% python3 -q
>>> import numpy as np
>>> from numpy import linalg as LA
>>> np.set_printoptions(suppress=True, linewidth=200)
>>> K = np.load("w.npy")
>>> K
array([[0, 1, 3],
       [0, 3, 1],
       [0, 0, 3]])
>>> # looks like rank 2
>>> hat = np.triu(np.array([[-1, 0, 1], [-2, 2, 1], [2, 1, 3]]), 1) + np.eye(3)
>>> A2 = hat @ K @ LA.inv(hat)
>>> LA.matrix_rank(A2)
np.int64(2)
>>> np.trace(A2), np.trace(K)
(np.float64(6.0), np.int64(6))
>>> A2
array([[0., 1., 5.],
       [0., 3., 1.],
       [0., 0., 3.]])
>>> left, s, Vt = LA.svd(K)
>>> s.round(3)
array([4.69 , 2.646, 0.   ])
>>> print(np.argmax(s[:-1] / (s[1:] + 1e-6)) + 1)
2
>>> A2 = left[:, :2] @ np.diag(s[:2]) @ Vt[:2]
>>> print(LA.matrix_rank(K, rtol=0.05))
2
>>> print(LA.matrix_rank(A2))
2
>>> round(LA.norm(K - A2, 2), 3), s[2]
(np.float64(0.0), np.float64(0.0))
>>> x0 = np.array([0, -5, -2])
>>> h1 = np.maximum(K @ x0, 0)
>>> np.maximum(K @ (3 * x0), 0)
array([0, 0, 0])
>>> np.maximum(K @ x0, 0) - np.maximum(-K @ x0, 0)
array([-11, -17,  -6])
>>> K * (h1 > 1e-9)[:, None]
array([[0, 0, 0],
       [0, 0, 0],
       [0, 0, 0]])
>>> print(np.round(LA.norm(K), 3))
5.385
>>> K - K[0]
array([[ 0,  0,  0],
       [ 0,  2, -2],
       [ 0, -1,  0]])
>>> A = np.load("dump.npy")
>>> A
array([[-1.,  2.],
       [ 0., -3.]])
>>> x0 = np.array([-2, -1])
>>> rhs = A @ x0
>>> rhs
array([0., 3.])
>>> np.round(LA.solve(A, rhs + A[:, 1]), 3)
array([-2., -0.])
>>> round(LA.eigvals(A).sum().real, 3)
np.float64(-4.0)
>>> np.poly(A)
array([1., 4., 3.])
>>> rng = np.random.default_rng(9733)
>>> idx = rng.integers(0, 3, 5)
>>> F = np.array([[-2, 3, 1, 2, 3],
...     [1, 0, -1, 3, 0],
...     [-3, 0, 2, 1, -1],
...     [2, -3, 2, -1, -1],
...     [3, -1, 1, 0, -2]]) * (idx[:, None] == idx)
>>> F
array([[-2,  0,  0,  2,  3],
       [ 0,  0, -1,  0,  0],
       [ 0,  0,  2,  0,  0],
       [ 2,  0,  0, -1, -1],
       [ 3,  0,  0,  0, -2]])
>>> blk = np.stack([F, 4 * F, F[::-1]])
>>> np.round(LA.det(blk), 3)
array([0., 0., 0.])
>>> (blk @ F.T).shape
(3, 5, 5)
>>> blk.sum(axis=0)
array([[-7,  0,  0, 10, 13],
       [ 2,  0, -5, -1, -1],
       [ 0,  0, 12,  0,  0],
       [10,  0, -1, -5, -5],
       [13,  0,  0,  2, -7]])
>>> blk.shape
(3, 5, 5)
>>> LA.matrix_rank(blk)
array([4, 4, 4])
>>> np.einsum("bij,cij->bc", blk, blk)
array([[ 41, 164, -20],
       [164, 656, -80],
       [-20, -80,  41]])
>>> data = np.loadtxt("data.csv", delimiter=",")
>>> data
array([[  1.,  -4.,  16., -64.],
       [  1.,  -3.,   9., -27.],
       [  1.,  -2.,   4.,  -8.],
       [  1.,  -1.,   1.,  -1.],
       [  1.,   0.,   0.,   0.],
       [  1.,   1.,   1.,   1.],
       [  1.,   2.,   4.,   8.]])
>>> # column 3 dominates
>>> Q, V = LA.qr(data[:, :1])[0], LA.qr(data[:, 1:])[0]
>>> s = LA.svd(Q.T @ V, compute_uv=False)
>>> s.round(3)
array([0.827])
>>> round(float(LA.norm(Q @ Q.T - V @ V.T, 2)), 3)
1.0
>>> np.round(np.degrees(np.arccos(s.clip(0, 1))), 3)
array([34.191])
>>> hat = data @ LA.solve(data.T @ data, data.T)
>>> np.round(LA.eigvalsh(hat), 3) + 0
array([0., 0., 0., 1., 1., 1., 1.])
>>> arr = np.loadtxt("arr.csv", delimiter=",")
>>> print(arr)
[[-0.1  1.7 -1.4 -0.1  1.   0.2 -0.2]
 [-0.4 -0.6 -1.1  0.6  1.4  0.8  0.7]
 [-1.5 -0.1  0.2  0.5 -0.1  0.3 -1.2]
 [ 2.4 -3.6 -7.2  6.   0.   6.6  6. ]
 [ 0.1  1.7  1.3 -0.5  0.4 -1.2  0.8]
 [ 0.6 -1.  -0.5  2.2  1.1  1.5  0.4]
 [-0.3 -1.7 -0.5  0.  -0.7 -0.9 -0.3]
 [ 0.8  0.5  1.5  0.   0.4  2.  -1.4]
 [-1.1  0.1  0.6  1.5 -0.6 -0.5  0.3]
 [ 0.6 -2.5 -0.7  0.4  0.5 -0.5  0.2]
 [-0.7 -1.   0.   0.5 -1.5 -2.   0.9]
 [ 1.  -2.7 -0.6 -0.8 -0.9 -0.1 -1.3]
 [-0.5 -0.4  0.3 -0.3 -0.9 -0.9 -1.7]
 [-0.1  0.  -0.3  0.1  2.3 -0.3 -0.1]
 [-0.7  1.1 -0.5 -0.5 -1.1  2.   0.6]
 [ 1.  -0.1  1.  -0.1 -0.2 -0.8  0.9]
 [ 0.4 -0.7  1.2 -0.6  0.9 -0.4 -2. ]
 [ 0.1 -1.   0.9 -2.5 -0.7 -0.4 -0.1]
 [-0.3 -0.7 -0.6  0.4  0.8 -0.6 -1. ]
 [-0.4  0.4  1.3  0.6  0.3 -0.3  1. ]
 [ 0.2  0.9  0.5  0.4  0.1 -0.3 -0.7]
 [-1.6 -0.5 -0.8  1.   0.2  0.4 -2.3]
 [ 0.  -1.7  0.4 -1.4 -1.4 -0.4  1.1]
 [ 1.1  0.6  0.9 -0.1 -1.5  1.2  0. ]
 [ 1.  -0.3  1.7 -1.5 -0.7  0.4 -0.9]
 [ 1.4 -0.3  0.8 -0.3 -0.4 -2.1  1.3]
 [ 0.7 -1.2  0.   1.1  0.4 -0.4  0.2]
 [ 0.8  1.1  0.8 -1.2 -0.5  0.8  0. ]]
>>> # row 3 dominates
>>> A2 = np.c_[arr[:, :4] @ np.array([[6, 3, -2, 1], [2, 6, 7, -6], [0, 2, -1, -6], [6, -4, -4, 7]]), np.array([-5, -6, -2, -7, 7, -6, -5, 3, 9, -6, 3, 5, 4, -1, -8, 8, 0, 3, 6, 3, 8, 9, -6, -3, 5, -6, 2, 7])]
>>> A2.round(3) + 0
array([[  2.2,   7.5,  13.9,  -2.6,  -5. ],
       [  0. ,  -9.4,  -4.7,  14. ,  -6. ],
       [ -6.2,  -6.7,   0.1,   1.4,  -2. ],
       [ 43.2, -52.8, -46.8, 109.2,  -7. ],
       [  1. ,  15.1,  12.4, -21.4,   7. ],
       [ 14.8, -14. , -16.5,  25. ,  -6. ],
       [ -5.2, -12.1, -10.8,  12.9,  -5. ],
       [  5.8,   8.4,   0.4, -11.2,   3. ],
       [  2.6,  -7.5,  -3.7,   5.2,   9. ],
       [  1. , -16.2, -19.6,  22.6,  -6. ],
       [ -3.2, -10.1,  -7.6,   8.8,   3. ],
       [ -4.2, -11.2, -17.1,  15.2,   5. ],
       [ -5.6,  -2.1,  -0.9,  -2. ,   4. ],
       [  0. ,  -1.3,   0.1,   2.4,  -1. ],
       [ -5. ,   5.5,  11.6,  -7.8,  -8. ],
       [  5.2,   4.8,  -3.3,  -5.1,   8. ],
       [ -2.6,   1.8,  -4.5,  -6.8,   0. ],
       [-16.4,   6.1,   1.9, -16.8,   3. ],
       [ -0.8,  -7.9,  -5.3,  10.3,   6. ],
       [  2. ,   1.4,  -0.1,  -6.4,   3. ],
       [  5.4,   5.4,   3.8,  -5.4,   8. ],
       [ -4.6, -13.4,  -3.5,  13.2,   9. ],
       [-11.8,  -3.8,  -6.7,  -2. ,  -6. ],
       [  7.2,   9.1,   1.5,  -8.6,  -3. ],
       [ -3.6,  10.6,   0.2, -17.9,   5. ],
       [  6. ,   5.2,  -4.5,  -3.7,  -6. ],
       [  8.4,  -9.5, -14.2,  15.6,   2. ],
       [ -0.2,  15.4,  10.1, -19. ,   7. ]])
>>> np.round(LA.norm(A2 - arr @ LA.lstsq(arr, A2)[0], axis=0), 3) + 0
array([ 0.  ,  0.  ,  0.  ,  0.  , 24.68])
>>> LA.matrix_rank(A2)
np.int64(5)
>>> LA.matrix_rank(np.c_[arr, A2])
np.int64(8)
>>> np.round(LA.norm(LA.qr(arr)[0].T @ A2, axis=0) ** 2 / ((A2 ** 2).sum(axis=0) + 1e-12), 3)
array([1.   , 1.   , 1.   , 1.   , 0.313])
>>> W0 = np.loadtxt("layer16.csv", delimiter=",")
>>> W0
array([[ -2.,  -2.,  -2.,  -2.,  -2.,  -2.,  -2.],
       [ -2.,  -4.,  -4.,  -4.,  -4.,  -4.,  -4.],
       [ -2.,  -4.,  -6.,  -6.,  -6.,  -6.,  -6.],
       [ -2.,  -4.,  -6.,  -8.,  -8.,  -8.,  -8.],
       [ -2.,  -4.,  -6.,  -8., -10., -10., -10.],
       [ -2.,  -4.,  -6.,  -8., -10., -12., -12.],
       [ -2.,  -4.,  -6.,  -8., -10., -12., -14.]])
>>> # equal to its transpose
>>> r0, g = A[0], A[1]
>>> r0 @ g
np.float64(-6.0)
>>> pr = (r0 @ g) / (r0 @ r0) * r0
>>> LA.matrix_rank(np.outer(r0, g))
np.int64(1)
>>> np.outer(r0, g)
array([[-0.,  3.],
       [ 0., -6.]])
>>> round((g - pr) @ r0, 3)
np.float64(-0.0)
>>> A2 = np.array([[1, 1, 1, 2, 2, 1, 5, 3],
...     [1, 2, 2, 1, 1, 5, 1, 3],
...     [0, 3, 1, 0, 5, 0, 1, 3],
...     [3, 4, 2, 5, 3, 2, 2, 0],
...     [0, 1, 5, 5, 0, 4, 2, 3],
...     [4, 5, 0, 2, 2, 4, 1, 5],
...     [5, 4, 0, 2, 0, 1, 4, 3],
...     [1, 5, 1, 4, 3, 5, 4, 0]])
>>> A2[-1] = A2[0]
>>> M = A2 + 0.3 * np.eye(8)
>>> M
array([[1.3, 1. , 1. , 2. , 2. , 1. , 5. , 3. ],
       [1. , 2.3, 2. , 1. , 1. , 5. , 1. , 3. ],
       [0. , 3. , 1.3, 0. , 5. , 0. , 1. , 3. ],
       [3. , 4. , 2. , 5.3, 3. , 2. , 2. , 0. ],
       [0. , 1. , 5. , 5. , 0.3, 4. , 2. , 3. ],
       [4. , 5. , 0. , 2. , 2. , 4.3, 1. , 5. ],
       [5. , 4. , 0. , 2. , 0. , 1. , 4.3, 3. ],
       [1. , 1. , 1. , 2. , 2. , 1. , 5. , 3.3]])
>>> def softmax(z):
...     e = np.exp(z - z.max(axis=-1, keepdims=True))
...     return e / e.sum(axis=-1, keepdims=True)
... 
>>> print(np.round(softmax(10 * M[4]), 3) + 0)
[0.  0.  0.5 0.5 0.  0.  0.  0. ]
>>> np.round(softmax(M[4] + 3), 3)
array([0.003, 0.007, 0.387, 0.387, 0.004, 0.142, 0.019, 0.052])
>>> np.round(softmax(M[4]), 3)
array([0.003, 0.007, 0.387, 0.387, 0.004, 0.142, 0.019, 0.052])
>>> S = M @ M.T / np.sqrt(8)
>>> np.round(softmax(S)[4] @ M, 3) + 0
array([0. , 1. , 5. , 5. , 0.3, 4. , 2. , 3. ])
